% python3 -q
>>> import numpy as np
>>> import numpy.linalg as la
>>> np.set_printoptions(suppress=True, linewidth=140)
>>> tidy = lambda a: np.round(a, 3) + 0
>>> arr = np.diag(np.array([2, 3, 2, 0, 3, 0])) + 2 * np.eye(6, k=1) + 2 * np.eye(6, k=-1)
>>> arr
array([[2., 2., 0., 0., 0., 0.],
       [2., 3., 2., 0., 0., 0.],
       [0., 2., 2., 2., 0., 0.],
       [0., 0., 2., 0., 2., 0.],
       [0., 0., 0., 2., 3., 2.],
       [0., 0., 0., 0., 2., 0.]])
>>> A2 = np.array([[0, 9, 5], [8, 6, 4], [0, 7, 0], [6, 7, 4], [8, 7, 1], [2, 7, 8]])
>>> np.einsum("ij,ij->i", arr, arr)
array([ 8., 17., 12.,  8., 17.,  4.])
>>> np.einsum("ik,kj->ji", arr, A2)
array([[16., 24., 28., 16., 40., 16.],
       [30., 50., 40., 28., 49., 14.],
       [18., 22., 16.,  2., 27.,  2.]])
>>> arr @ A2
array([[16., 30., 18.],
       [24., 50., 22.],
       [28., 40., 16.],
       [16., 28.,  2.],
       [40., 49., 27.],
       [16., 14.,  2.]])
>>> np.vstack([arr, A2.T]).shape
(9, 6)
>>> np.einsum("ik,kj->ij", arr, A2)
array([[16., 30., 18.],
       [24., 50., 22.],
       [28., 40., 16.],
       [16., 28.,  2.],
       [40., 49., 27.],
       [16., 14.,  2.]])
>>> m1 = np.array([[-1.95, -6.0, -4.0, 7.0, 8.0, -8.0],
...     [1.0, 2.05, -7.0, 5.0, 2.0, -5.0],
...     [1.0, 7.0, 1.05, 4.0, 9.0, -6.0],
...     [3.0, -9.0, 1.0, -6.95, -6.0, 4.0],
...     [-8.0, 3.0, 9.0, 0.0, -6.95, -5.0],
...     [-2.0, -6.0, -4.0, 7.0, 8.0, -7.95]])
>>> A2 = m1 / np.sqrt((m1 ** 2).mean(axis=1, keepdims=True))
>>> print(la.matrix_rank(A2) == la.matrix_rank(m1))
True
>>> la.matrix_rank(m1 - m1.mean(axis=1, keepdims=True))
np.int64(5)
>>> tidy(np.sort(np.abs(la.eigvals(m1))))
array([ 0.05 ,  1.629,  8.83 ,  8.83 , 16.89 , 16.89 ])
>>> blk = np.stack([m1, -2 * m1, m1[::-1]])
>>> tidy(la.norm(blk, axis=(1, 2)))
array([34.292, 68.583, 34.292])
>>> blk.shape
(3, 6, 6)
>>> print(tidy(la.det(blk)))
[  -1811.631 -115944.387    1811.631]
>>> la.matrix_rank(blk.reshape(3, -1))
np.int64(2)
>>> (blk @ m1.T).shape
(3, 6, 6)
>>> np.einsum("bij,cij->bc", blk, blk)
array([[ 1175.915, -2351.83 ,    28.   ],
       [-2351.83 ,  4703.66 ,   -56.   ],
       [   28.   ,   -56.   ,  1175.915]])
>>> tidy(blk.sum(axis=0))
array([[ -0.05,   0.  ,   0.  ,   0.  ,   0.  ,   0.05],
       [ -9.  ,   0.95,  16.  ,  -5.  ,  -8.95,   0.  ],
       [  2.  , -16.  ,  -0.05, -10.95, -15.  ,  10.  ],
       [ -2.  ,  16.  ,   0.05,  10.95,  15.  , -10.  ],
       [  9.  ,  -0.95, -16.  ,   5.  ,   8.95,   0.  ],
       [  0.05,   0.  ,   0.  ,   0.  ,   0.  ,  -0.05]])
>>> rng = np.random.default_rng(438452)
>>> lab = rng.permutation(6)
>>> lab
array([1, 0, 4, 3, 5, 2])
>>> A2 = m1[lab][:, lab]
>>> A2
array([[ 2.05,  1.  ,  2.  ,  5.  , -5.  , -7.  ],
       [-6.  , -1.95,  8.  ,  7.  , -8.  , -4.  ],
       [ 3.  , -8.  , -6.95,  0.  , -5.  ,  9.  ],
       [-9.  ,  3.  , -6.  , -6.95,  4.  ,  1.  ],
       [-6.  , -2.  ,  8.  ,  7.  , -7.95, -4.  ],
       [ 7.  ,  1.  ,  9.  ,  4.  , -6.  ,  1.05]])
>>> tidy(la.det(A2)), tidy(la.det(m1[lab]))
(np.float64(-1811.631), np.float64(1811.631))
>>> np.diag(A2)
array([ 2.05, -1.95, -6.95, -6.95, -7.95,  1.05])
>>> M = np.load("m.npy")
>>> M
array([[107,  74,  78,  80, 116,  38],
       [ 74,  99,  48,  88, 112,  54],
       [ 78,  48,  97,  60,  79,  58],
       [ 80,  88,  60, 208, 189, 170],
       [116, 112,  79, 189, 221, 132],
       [ 38,  54,  58, 170, 132, 179]])
>>> # equal to its transpose
>>> f = np.array([-3, 0, 0])
>>> tidy(np.polyval(f, m1[5]))
array([ -12.   , -108.   ,  -48.   , -147.   , -192.   , -189.608])
>>> tidy(np.correlate(m1[5], m1[4], "full"))
array([  10.   ,   43.9  ,   61.7  ,  -25.2  , -148.65 ,  -53.85 ,  154.252,  125.   , -103.55 ,  -87.85 ,   63.6  ])
>>> tidy(np.array([np.convolve(row, f, "same") for row in m1]))
array([[ 18.  ,  12.  , -21.  , -24.  ,  24.  ,   0.  ],
       [ -6.15,  21.  , -15.  ,  -6.  ,  15.  ,   0.  ],
       [-21.  ,  -3.15, -12.  , -27.  ,  18.  ,   0.  ],
       [ 27.  ,  -3.  ,  20.85,  18.  , -12.  ,   0.  ],
       [ -9.  , -27.  ,   0.  ,  20.85,  15.  ,   0.  ],
       [ 18.  ,  12.  , -21.  , -24.  ,  23.85,   0.  ]])
>>> vals, vecs = la.eigh(M)
>>> x0 = np.array([-1, -5, 0, -1, 0, 4])
>>> np.abs(M).sum(axis=1).max(), tidy(np.abs(vals).max())
(np.int64(849), np.float64(660.737))
>>> tidy(vecs * np.abs(vals) @ vecs.T)
array([[107.,  74.,  78.,  80., 116.,  38.],
       [ 74.,  99.,  48.,  88., 112.,  54.],
       [ 78.,  48.,  97.,  60.,  79.,  58.],
       [ 80.,  88.,  60., 208., 189., 170.],
       [116., 112.,  79., 189., 221., 132.],
       [ 38.,  54.,  58., 170., 132., 179.]])
>>> tidy(x0 @ M @ x0 / (x0 @ x0)), tidy(vals[0]), tidy(vals[-1])
(np.float64(83.953), np.float64(2.731), np.float64(660.737))
>>> data = 0.2 ** np.abs(np.subtract.outer(np.arange(3), np.arange(3)))
>>> tidy(data)
array([[1.  , 0.2 , 0.04],
       [0.2 , 1.  , 0.2 ],
       [0.04, 0.2 , 1.  ]])
>>> data.shape
(3, 3)
>>> print(data.sum(axis=0))
[1.24 1.4  1.24]
>>> tidy(la.norm(data))
np.float64(1.779)
>>> print(np.abs(data).max())
1.0
>>> data - data[0]
array([[ 0.  ,  0.  ,  0.  ],
       [-0.8 ,  0.8 ,  0.16],
       [-0.96,  0.  ,  0.96]])
>>> low = la.cholesky(data)
>>> tidy(data / np.sqrt(np.outer(np.diag(data), np.diag(data))))
array([[1.  , 0.2 , 0.04],
       [0.2 , 1.  , 0.2 ],
       [0.04, 0.2 , 1.  ]])
>>> np.diag(low) ** 2
array([1.  , 0.96, 0.96])
>>> la.eigvalsh(data).min() > 0
np.True_
>>> F = np.load("a.npy")
>>> F
array([[-70.91 , -45.14 , -39.216],
       [-24.084, -10.586,  -7.825],
       [-12.671,  -3.831,  -1.855],
       [  5.109,   3.679,   1.872],
       [  5.177,   3.742,   1.912],
       [  9.807,   8.252,   5.059],
       [ 10.111,   8.56 ,   5.284],
       [ 19.198,  18.076,  12.499],
       [ 30.559,  30.29 ,  22.158],
       [ 32.245,  32.115,  23.622]])
>>> A2 = np.c_[F[:, :1] @ np.array([[2]]), np.array([0, -1, -3, 1, 5, -4, 5, -2, 4, -4])]
>>> print(A2)
[[-141.82     0.   ]
 [ -48.168   -1.   ]
 [ -25.342   -3.   ]
 [  10.218    1.   ]
 [  10.354    5.   ]
 [  19.614   -4.   ]
 [  20.222    5.   ]
 [  38.396   -2.   ]
 [  61.118    4.   ]
 [  64.49    -4.   ]]
>>> tidy(la.norm(A2 - F @ la.lstsq(F, A2)[0], axis=0))
array([0.   , 9.904])
>>> tidy(la.norm(la.qr(F)[0].T @ A2, axis=0) ** 2 / ((A2 ** 2).sum(axis=0) + 1e-12))
array([1.   , 0.132])
